>>> import numpy as np
>>> np.set_printoptions(precision=2, suppress=True, linewidth=140)
>>> arr = np.loadtxt("layer5.csv", delimiter=",")
>>> print(arr)
[[ 0.84 -0.37]
 [-0.37  0.16]]
>>> rng = np.random.default_rng(47895)
>>> idx = rng.permutation(2)
>>> print(idx)
[1 0]
>>> Y = arr[idx][:, idx]
>>> print(Y)
[[ 0.16 -0.37]
 [-0.37  0.84]]
>>> print(np.trace(Y))
1.0
>>> print(np.allclose(Y, arr))
False
>>> print(np.diag(Y))
[0.16 0.84]
>>> evals, vecs = np.linalg.eigh(arr)
>>> x = np.array([2, 1])
>>> print((np.sign(vecs[:, -1].round(6)) == np.sign(vecs[0, -1].round(6))).astype(int))
[1 0]
>>> print(np.linalg.eigvalsh(arr[1:, 1:]))
[0.16]
>>> print(round(float(x @ arr @ x), 2))
2.05
>>> U, sv, Vh = np.linalg.svd(arr)
>>> print(sv.round(2) + 0)
[1. 0.]
>>> Y = U[:, :1] @ np.diag(sv[:1]) @ Vh[:1]
>>> print(np.linalg.matrix_rank(arr, rtol=0.05))
1
>>> print(round(float(np.linalg.norm(arr - Y, 2)), 2), np.round(sv[1], 2))
0.0 0.0
>>> print(Y)
[[ 0.84 -0.37]
 [-0.37  0.16]]
>>> print([round(float(x), 2) for x in np.linalg.svd(arr, compute_uv=False)[:3]])
[1.0, 0.0]
>>> print(np.argsort(-np.linalg.norm(arr, axis=0).round(6), kind="stable")[:3])
[0 1]
>>> r0 = np.array([0, 0, 2])
>>> print(np.array([np.convolve(row, r0, "same") for row in arr]))
[[ 0.    0.    1.68]
 [ 0.    0.   -0.73]]
>>> print(np.polyval(r0, arr[0]))
[2. 2.]
>>> data = np.load("a.npy")
>>> print(data)
[[ 1.37 -0.69  0.96]
 [-1.3   2.   -2.98]
 [ 1.27  0.47  1.89]
 [ 0.25 -1.02 -2.91]]
>>> P = data @ np.linalg.solve(data.T @ data, data.T)
>>> print(np.linalg.matrix_rank(np.eye(4) - P))
1
>>> print(np.diag(P))
[0.43 0.95 0.72 0.9 ]
>>> print(round(float(np.trace(P)), 2))
3.0
>>> print(P)
[[ 0.43 -0.17  0.4   0.24]
 [-0.17  0.95  0.12  0.07]
 [ 0.4   0.12  0.72 -0.17]
 [ 0.24  0.07 -0.17  0.9 ]]
>>> print(data.mean(axis=0))
[ 0.4   0.19 -0.76]
>>> print(round(np.linalg.norm(data), 2))
5.73
>>> print(np.linalg.svd(data, compute_uv=False))
[5.   2.5  1.25]
>>> print(data.shape)
(4, 3)
>>> Z = np.sign(np.array([[2, -1, 1, -1], [0, 0, -2, 1], [1, -1, 2, -1], [-1, 2, 1, 0]]))
>>> Y = (np.tril(Z, -1) + np.eye(4)) @ (np.triu(Z, 1) + np.eye(4))
>>> evals = np.array([-2, -2, 1, 2])
>>> W0 = np.rint(Y * evals @ np.linalg.inv(Y)) + 0
>>> print(W0)
[[ -7.   5.   4.  -1.]
 [  5.  -7.  -4.   1.]
 [-15.  15.  10.  -3.]
 [ 13. -13.  -8.   3.]]
>>> x = np.array([6, 4, 9, 3])
>>> h = np.maximum(W0 @ x, 0)
>>> print(h)
[11.  0. 51.  0.]
>>> J = np.array([[0, -6, -8, 4],
...     [2, 9, 6, -4],
...     [-6, -6, 2, 4],
...     [-9, 7, 4, -2],
...     [8, 30, 16, -12]])
>>> idx = rng.permutation(4)
>>> Y = J[:, idx] * rng.choice([-1, 1], 4)
>>> print(Y)
[[ -8   0   6  -4]
 [  6   2  -9   4]
 [  2  -6   6  -4]
 [  4  -9  -7   2]
 [ 16   8 -30  12]]
>>> U, _, Vh = np.linalg.svd(J.T @ Y)
>>> print(idx)
[2 0 1 3]
>>> print(np.round(np.linalg.lstsq(J, Y)[0], 2) + 0)
[[ 0.  1.  0.  0.]
 [ 0.  0. -1.  0.]
 [ 1.  0.  0.  0.]
 [ 0.  0.  0. -1.]]
>>> r0, v = Y[1], Y[3]
>>> print(r0 @ v)
77
>>> print(r0 @ r0)
137
>>> pr = (r0 @ v) / (r0 @ r0) * r0
>>> print(np.round((v - pr) @ r0, 2))
0.0
>>> print(v - pr)
[  0.63 -10.12  -1.94  -0.25]
>>> P = J @ np.linalg.solve(J.T @ J, J.T)
>>> print(np.allclose(P @ P, P))
True
>>> print(round(float(np.trace(P)), 2))
4.0
>>> print(J.shape)
(5, 4)
>>> print(J.sum(axis=0))
[ -5  34  20 -10]
>>> print(np.linalg.svd(J, compute_uv=False))
[40.95 12.21  5.47  1.87]
>>> print(np.unravel_index(np.abs(J).argmax(), J.shape))
(np.int64(4), np.int64(1))
>>> print(J - J[0])
[[  0   0   0   0]
 [  2  15  14  -8]
 [ -6   0  10   0]
 [ -9  13  12  -6]
 [  8  36  24 -16]]
>>> print(round(float(np.linalg.norm(J)), 2))
43.12
>>> Y = np.array([[2, 0, 0], [3, -1, -2]])
>>> Z = np.kron(Y, J)
>>> print(Z.shape)
(10, 12)
>>> print(round(float(np.linalg.norm(Z, 2)), 2), round(np.linalg.norm(Y, 2) * np.linalg.norm(J, 2), 2))
167.88 167.88
>>> F = np.load("sample1.npy")
>>> print(F)
[[  4.58   4.88  18.85]
 [ -1.45 -14.42 -13.78]
 [ -6.38   9.42 -16.45]
 [ -6.37   8.7  -16.84]
 [  5.46   0.44  19.23]
 [  4.62 -18.91   4.59]
 [  5.81 -16.01  10.49]
 [  6.21  -5.7   18.13]
 [ -3.06 -10.31 -16.86]
 [  5.75  -1.42  19.1 ]
 [  6.33 -11.87  14.8 ]
 [ -6.27   6.47 -17.86]
 [  6.36 -11.16  15.33]
 [ -0.61 -16.09 -11.86]
 [ -5.16  17.99  -7.05]
 [  5.51   0.15  19.23]
 [  3.09 -19.72  -1.2 ]
 [ -6.33   7.64 -17.37]
 [  4.3    6.02  18.58]
 [ -2.84 -10.95 -16.5 ]
 [  6.21  -5.66  18.15]
 [ -0.36 -16.53 -11.25]
 [ -6.38   9.63 -16.32]
 [  4.24   6.24  18.52]
 [  6.29 -12.59  14.21]
 [ -4.39  19.17  -3.66]]
>>> U, sv, Vh = np.linalg.svd(F)
>>> print(np.argmax(sv[:-1] / (sv[1:] + 1e-6)) + 1)
2
>>> Y = U[:, :2] @ np.diag(sv[:2]) @ Vh[:2]
>>> print(np.linalg.matrix_rank(Y))
2
>>> print(Y)
[[  4.58   4.88  18.85]
 [ -1.45 -14.42 -13.78]
 [ -6.38   9.42 -16.45]
 [ -6.37   8.7  -16.84]
 [  5.46   0.44  19.23]
 [  4.62 -18.91   4.59]
 [  5.81 -16.01  10.49]
 [  6.21  -5.7   18.13]
 [ -3.06 -10.31 -16.86]
 [  5.75  -1.42  19.1 ]
 [  6.33 -11.87  14.8 ]
 [ -6.27   6.47 -17.86]
 [  6.36 -11.16  15.33]
 [ -0.61 -16.09 -11.86]
 [ -5.16  17.99  -7.05]
 [  5.51   0.15  19.23]
 [  3.09 -19.72  -1.2 ]
 [ -6.33   7.64 -17.37]
 [  4.3    6.02  18.58]
 [ -2.84 -10.95 -16.5 ]
 [  6.21  -5.66  18.15]
 [ -0.36 -16.53 -11.25]
 [ -6.38   9.63 -16.32]
 [  4.24   6.24  18.52]
 [  6.29 -12.59  14.21]
 [ -4.39  19.17  -3.66]]
